$ python -q
>>> import numpy as np
>>> import numpy.linalg as la
>>> np.set_printoptions(precision=2, suppress=True, linewidth=120)
>>> def tidy(a):
...     return np.round(a, 2) + 0
... 
>>> mat = np.array([[0, 0, 2, 1, 1, 1, 3, 1, 0, 2],
...     [0, 1, 3, 2, 1, 1, 3, 3, 0, 2],
...     [1, 0, 3, 1, 2, 1, 2, 3, 1, 1],
...     [3, 0, 2, 0, 0, 1, 0, 3, 0, 1],
...     [0, 2, 1, 2, 0, 2, 2, 2, 0, 2],
...     [3, 0, 2, 0, 0, 1, 0, 3, 0, 1]])
>>> print(mat)
[[0 0 2 1 1 1 3 1 0 2]
 [0 1 3 2 1 1 3 3 0 2]
 [1 0 3 1 2 1 2 3 1 1]
 [3 0 2 0 0 1 0 3 0 1]
 [0 2 1 2 0 2 2 2 0 2]
 [3 0 2 0 0 1 0 3 0 1]]
>>> rng = np.random.default_rng(4827)
>>> B = mat + rng.integers(-2, 3, (6, 5)) @ rng.integers(-2, 3, (5, 10))
>>> print(B)
[[-6 -1  4  4  0  2 -3 -4  4  0]
 [-2  5  5  6  1  1 -2 -4  2 -2]
 [-2  3  8  7  5  4 -6 -5  2 -1]
 [ 4  5  6  2  2  8 -5 -2  0 -3]
 [-5  1 -3  0 -6 -3  2  0  6 -2]
 [ 9  5  2  4 -3  1  3  4 -3 -3]]
>>> print(tidy(la.svd(B - mat, compute_uv=False)))
[23.5  15.48 10.99  5.03  2.87  0.  ]
>>> print(np.abs(B - mat).sum(axis=1))
[31 30 42 35 35 29]
>>> print(B - mat)
[[-6 -1  2  3 -1  1 -6 -5  4 -2]
 [-2  4  2  4  0  0 -5 -7  2 -4]
 [-3  3  5  6  3  3 -8 -8  1 -2]
 [ 1  5  4  2  2  7 -5 -5  0 -4]
 [-5 -1 -4 -2 -6 -5  0 -2  6 -4]
 [ 6  5  0  4 -3  0  3  1 -3 -4]]
>>> r0, v = B[5], B[0]
>>> print(r0 @ v)
-70
>>> print(r0 @ r0)
179
>>> p = (r0 @ v) / (r0 @ r0) * r0
>>> print(la.matrix_rank(np.outer(r0, v)))
1
>>> print(tidy(p))
[-3.52 -1.96 -0.78 -1.56  1.17 -0.39 -1.17 -1.56  1.17  1.17]
>>> print(tidy(la.norm(r0 + v) ** 2 + la.norm(r0 - v) ** 2))
586.0
>>> print(tidy(v - p))
[-2.48  0.96  4.78  5.56 -1.17  2.39 -1.83 -2.44  2.83 -1.17]
>>> Uu, sigma, VT = la.svd(mat)
>>> print(tidy(sigma))
[11.22  5.13  2.76  1.49  0.93  0.  ]
>>> B = Uu[:, :5] @ np.diag(sigma[:5]) @ VT[:5]
>>> print(la.matrix_rank(mat, rtol=0.05))
5
>>> print(la.matrix_rank(B))
5
>>> print(tidy(la.norm(mat - B) / la.norm(mat)))
0.0
>>> print(tidy(B))
[[0. 0. 2. 1. 1. 1. 3. 1. 0. 2.]
 [0. 1. 3. 2. 1. 1. 3. 3. 0. 2.]
 [1. 0. 3. 1. 2. 1. 2. 3. 1. 1.]
 [3. 0. 2. 0. 0. 1. 0. 3. 0. 1.]
 [0. 2. 1. 2. 0. 2. 2. 2. 0. 2.]
 [3. 0. 2. 0. 0. 1. 0. 3. 0. 1.]]
>>> print(np.abs(np.diag(la.qr(mat)[1])) > 1e-9)
[ True  True  True  True  True False]
>>> print(la.lstsq(mat[:-1].T, mat[-1])[2])
5
>>> print(np.allclose(mat[:-1].T @ la.lstsq(mat[:-1].T, mat[-1])[0], mat[-1]))
True
>>> print(tidy(np.trace(la.pinv(mat) @ mat)))
5.0
>>> print(np.unique(mat.round(6), axis=0).shape)
(5, 10)
>>> m1 = np.load("layer15.npy")
>>> print(m1)
[[  4.81   3.62   5.85  10.53  10.  ]
 [ -2.47   0.37  -1.48  -1.75  -0.95]
 [ -1.86   2.57   5.12   1.38   0.53]
 [  1.56   2.17   6.38   6.03   4.77]
 [ -1.31  -6.13  -4.45  -2.54  -1.09]
 [ -1.42  -3.76  -1.59  -1.79  -2.62]
 [  4.16   5.25   3.46   9.41   9.61]
 [  0.27   0.51   2.17   3.16   4.18]
 [  0.1   -4.59  -1.97   0.05  -0.06]
 [  2.07   1.88   4.51   6.16   5.62]
 [  3.3    1.68   1.33   6.91   7.55]
 [  1.38   2.2    3.1    5.04   5.17]
 [ -0.5   -4.56  -5.57  -1.28   1.11]
 [  0.96  -2.83  -4.3    0.89   1.42]
 [ -0.08 -10.23  -1.51  -1.34  -1.86]
 [ -0.23  -6.28  -0.59  -0.32  -0.71]
 [ -0.43  -3.26   1.44   0.73   0.1 ]
 [ -1.22  -1.18  -3.23  -1.21  -0.74]
 [  3.02   2.47  -0.52   6.33   7.95]
 [ -2.88  -5.2   -4.09  -4.06  -2.07]
 [ -2.07   1.71   0.49  -0.46  -0.37]
 [  1.25   1.52  -4.64   2.17   3.03]
 [  1.22   1.09  -0.19   3.27   2.87]
 [ -2.38  -7.05  -4.31  -4.14  -2.99]
 [ -1.11   0.29   2.13   0.94   0.58]
 [ -2.88  -5.82   0.6   -3.19  -3.51]
 [ -0.4    1.93   4.87   3.19   2.83]
 [  5.19   4.9    6.72  11.53  10.74]
 [ -1.77   4.51   8.54   2.95   1.42]
 [  5.02   1.08   1.48   8.83   8.71]
 [  0.08   0.36  -0.37   1.59   1.26]
 [ -2.71  -0.34   3.93  -0.96  -2.56]
 [ -0.93   0.35   5.91   2.49   1.98]
 [ -0.64  -0.29  -0.65   0.9    2.21]
 [  0.63   7.85   7.48   6.38   4.86]
 [ -1.83  -1.41   1.97  -0.51  -1.2 ]
 [ -0.87   2.18   2.07   1.44   0.4 ]
 [ -5.02  -1.29  -4.82  -6.46  -5.25]
 [ -3.86  -1.29   5.48  -2.23  -4.26]
 [ -0.04  -2.81  -5.35  -0.46   1.18]
 [ -3.65   0.04   1.16  -2.61  -2.54]
 [ -1.23   0.44  -0.75  -0.13  -0.18]
 [ -2.93   3.14   1.76  -0.84  -0.91]]
>>> proj = m1 @ la.solve(m1.T @ m1, m1.T)
>>> print(tidy(np.trace(proj)))
5.0
>>> print(tidy(np.diag(proj)))
[0.15 0.08 0.08 0.08 0.11 0.14 0.13 0.14 0.09 0.06 0.09 0.05 0.17 0.12 0.3  0.13 0.06 0.08 0.15 0.18 0.07 0.21 0.1
 0.11 0.03 0.12 0.07 0.17 0.16 0.15 0.07 0.11 0.13 0.09 0.16 0.05 0.1  0.2  0.18 0.1  0.09 0.06 0.11]
>>> Uu, sigma, VT = la.svd(mat)
>>> evecs = VT[:(sigma > 1e-8).sum()]
>>> x = mat[1] + -1 * mat[4] + rng.integers(2) * np.eye(10)[4]
>>> print(x)
[ 0. -1.  2.  0.  2. -1.  1.  1.  0.  0.]
>>> print(np.allclose(evecs.T @ evecs @ x, x))
False
>>> print(tidy(evecs.T @ evecs))
[[ 0.66 -0.16  0.07 -0.25 -0.09  0.22 -0.16  0.17  0.    0.14]
 [-0.16  0.46 -0.16  0.3  -0.15  0.18 -0.08  0.2   0.01  0.02]
 [ 0.07 -0.16  0.48  0.03  0.13 -0.2   0.21  0.32 -0.06  0.06]
 [-0.25  0.3   0.03  0.29 -0.01  0.05  0.11  0.19  0.    0.04]
 [-0.09 -0.15  0.13 -0.01  0.52  0.1   0.14  0.02  0.39 -0.15]
 [ 0.22  0.18 -0.2   0.05  0.1   0.57  0.09 -0.02  0.23  0.22]
 [-0.16 -0.08  0.21  0.11  0.14  0.09  0.56 -0.12 -0.05  0.33]
 [ 0.17  0.2   0.32  0.19  0.02 -0.02 -0.12  0.64  0.03 -0.06]
 [ 0.    0.01 -0.06  0.    0.39  0.23 -0.05  0.03  0.39 -0.18]
 [ 0.14  0.02  0.06  0.04 -0.15  0.22  0.33 -0.06 -0.18  0.42]]
>>> print(tidy(la.norm(x - evecs.T @ evecs @ x)))
0.69
